$ python -q
>>> import numpy as np
>>> import numpy.linalg as la
>>> np.set_printoptions(precision=2, suppress=True, linewidth=140)
>>> def tidy(a):
...     return np.round(a, 2) + 0
... 
>>> E = np.loadtxt("sample3.csv", delimiter=",")
>>> E
array([[ 2.,  4.,  7.,  1.,  9.,  2.],
       [ 4.,  2.,  1.,  9.,  6.,  6.],
       [ 7.,  1.,  6.,  3.,  4.,  1.],
       [ 1.,  9.,  3.,  2.,  3.,  7.],
       [ 9.,  6.,  4.,  3., 10.,  8.],
       [ 2.,  6.,  1.,  7.,  8.,  4.]])
>>> # symmetric
>>> x0 = np.array([3, 2, -3, -5, 1, -5])
>>> h = np.maximum(E @ x0, 0)
>>> np.maximum(E @ x0, 0) - np.maximum(-E @ x0, 0)
array([-13., -56., -11., -30., -18., -32.])
>>> np.maximum(E @ (3 * x0), 0)
array([0., 0., 0., 0., 0., 0.])
>>> rng = np.random.default_rng(61)
>>> labels = rng.permutation(6)
>>> B = E[:, labels] * rng.choice([-1, 1], 6)
>>> B
array([[ 9.,  1., -2., -7.,  4.,  2.],
       [ 6.,  9., -4., -1.,  2.,  6.],
       [ 4.,  3., -7., -6.,  1.,  1.],
       [ 3.,  2., -1., -3.,  9.,  7.],
       [10.,  3., -9., -4.,  6.,  8.],
       [ 8.,  7., -2., -1.,  6.,  4.]])
>>> U, _, Vt = la.svd(E.T @ B)
>>> tidy(U @ Vt)
array([[ 0.,  0., -1.,  0.,  0.,  0.],
       [ 0.,  0.,  0.,  0.,  1.,  0.],
       [ 0.,  0.,  0., -1.,  0.,  0.],
       [ 0.,  1.,  0.,  0.,  0.,  0.],
       [ 1.,  0.,  0.,  0.,  0.,  0.],
       [ 0.,  0.,  0.,  0.,  0.,  1.]])
>>> M = np.load("m.npy")
>>> tidy(M)
array([[ 0.05, -0.03, -0.05, -0.11, -0.07, -0.07, -0.07,  0.03,  0.05, -0.11],
       [-0.03,  0.02,  0.03,  0.07,  0.04,  0.04,  0.04, -0.02, -0.03,  0.07],
       [-0.05,  0.03,  0.05,  0.11,  0.07,  0.07,  0.07, -0.03, -0.05,  0.11],
       [-0.11,  0.07,  0.11,  0.25,  0.16,  0.16,  0.16, -0.07, -0.11,  0.25],
       [-0.07,  0.04,  0.07,  0.16,  0.1 ,  0.1 ,  0.1 , -0.04, -0.07,  0.16],
       [-0.07,  0.04,  0.07,  0.16,  0.1 ,  0.1 ,  0.1 , -0.04, -0.07,  0.16],
       [-0.07,  0.04,  0.07,  0.16,  0.1 ,  0.1 ,  0.1 , -0.04, -0.07,  0.16],
       [ 0.03, -0.02, -0.03, -0.07, -0.04, -0.04, -0.04,  0.02,  0.03, -0.07],
       [ 0.05, -0.03, -0.05, -0.11, -0.07, -0.07, -0.07,  0.03,  0.05, -0.11],
       [-0.11,  0.07,  0.11,  0.25,  0.16,  0.16,  0.16, -0.07, -0.11,  0.25]])
>>> # column 5 repeats column 4
>>> B = E / np.sqrt((E ** 2).mean(axis=1, keepdims=True))
>>> la.matrix_rank(B) == la.matrix_rank(E)
np.True_
>>> W = np.array([[3, 9, 8, 9, 9, 3],
...     [7, 3, 2, 1, 5, 1],
...     [7, 6, 2, 8, 0, 3],
...     [3, 2, 0, 1, 2, 6],
...     [4, 0, 9, 6, 5, 1],
...     [5, 8, 0, 3, 6, 1],
...     [1, 6, 4, 2, 5, 5],
...     [5, 3, 4, 3, 1, 6],
...     [9, 4, 3, 6, 1, 1],
...     [3, 4, 1, 4, 7, 2]])
>>> b = np.array([1, -2, -2, 2, 3, -1])
>>> hid = np.maximum(M @ W + b, 0)
>>> (hid > 0).astype(int)
array([[0, 0, 0, 1, 1, 0],
       [1, 0, 0, 1, 1, 0],
       [1, 0, 0, 1, 1, 1],
       [1, 1, 0, 1, 1, 1],
       [1, 0, 0, 1, 1, 1],
       [1, 0, 0, 1, 1, 1],
       [1, 0, 0, 1, 1, 1],
       [1, 0, 0, 1, 1, 0],
       [0, 0, 0, 1, 1, 0],
       [1, 1, 0, 1, 1, 1]])
>>> la.matrix_rank(hid)
np.int64(5)
>>> basis = np.array([[7, 0, 6], [2, 2, 8], [6, 3, 2], [9, 9, 0], [5, 0, 9], [1, 5, 7]])
>>> W @ basis
array([[216, 138, 208],
       [102,  26, 122],
       [148, 105, 115],
       [ 50,  43,  94],
       [162,  86,  94],
       [109,  48, 155],
       [ 91,  67, 142],
       [103,  75, 113],
       [149,  76, 108],
       [108,  57, 129]])
>>> U, sigma, Vt = la.svd(M)
>>> tidy(sigma)
array([1., 0., 0., 0., 0., 0., 0., 0., 0., 0.])
>>> np.argmax(sigma[:-1] / (sigma[1:] + 1e-6)) + 1
np.int64(1)
>>> B = U[:, :1] @ np.diag(sigma[:1]) @ Vt[:1]
>>> tidy(la.norm(M - B) / la.norm(M))
np.float64(0.0)
>>> la.matrix_rank(M, rtol=0.05)
np.int64(1)
>>> la.matrix_rank(B)
np.int64(1)
>>> G = M.T @ M
>>> np.trace(G), tidy((M ** 2).sum())
(np.float64(1.0), np.float64(1.0))
>>> np.allclose(G, G.T)
True
>>> tidy(la.svd(M, compute_uv=False) ** 2)
array([1., 0., 0., 0., 0., 0., 0., 0., 0., 0.])
>>> tidy(G)
array([[ 0.05, -0.03, -0.05, -0.11, -0.07, -0.07, -0.07,  0.03,  0.05, -0.11],
       [-0.03,  0.02,  0.03,  0.07,  0.04,  0.04,  0.04, -0.02, -0.03,  0.07],
       [-0.05,  0.03,  0.05,  0.11,  0.07,  0.07,  0.07, -0.03, -0.05,  0.11],
       [-0.11,  0.07,  0.11,  0.25,  0.16,  0.16,  0.16, -0.07, -0.11,  0.25],
       [-0.07,  0.04,  0.07,  0.16,  0.1 ,  0.1 ,  0.1 , -0.04, -0.07,  0.16],
       [-0.07,  0.04,  0.07,  0.16,  0.1 ,  0.1 ,  0.1 , -0.04, -0.07,  0.16],
       [-0.07,  0.04,  0.07,  0.16,  0.1 ,  0.1 ,  0.1 , -0.04, -0.07,  0.16],
       [ 0.03, -0.02, -0.03, -0.07, -0.04, -0.04, -0.04,  0.02,  0.03, -0.07],
       [ 0.05, -0.03, -0.05, -0.11, -0.07, -0.07, -0.07,  0.03,  0.05, -0.11],
       [-0.11,  0.07,  0.11,  0.25,  0.16,  0.16,  0.16, -0.07, -0.11,  0.25]])
>>> tidy(la.eigvalsh(G)[::-1])
array([1., 0., 0., 0., 0., 0., 0., 0., 0., 0.])
>>> tidy(np.diag(G))
array([0.05, 0.02, 0.05, 0.25, 0.1 , 0.1 , 0.1 , 0.02, 0.05, 0.25])
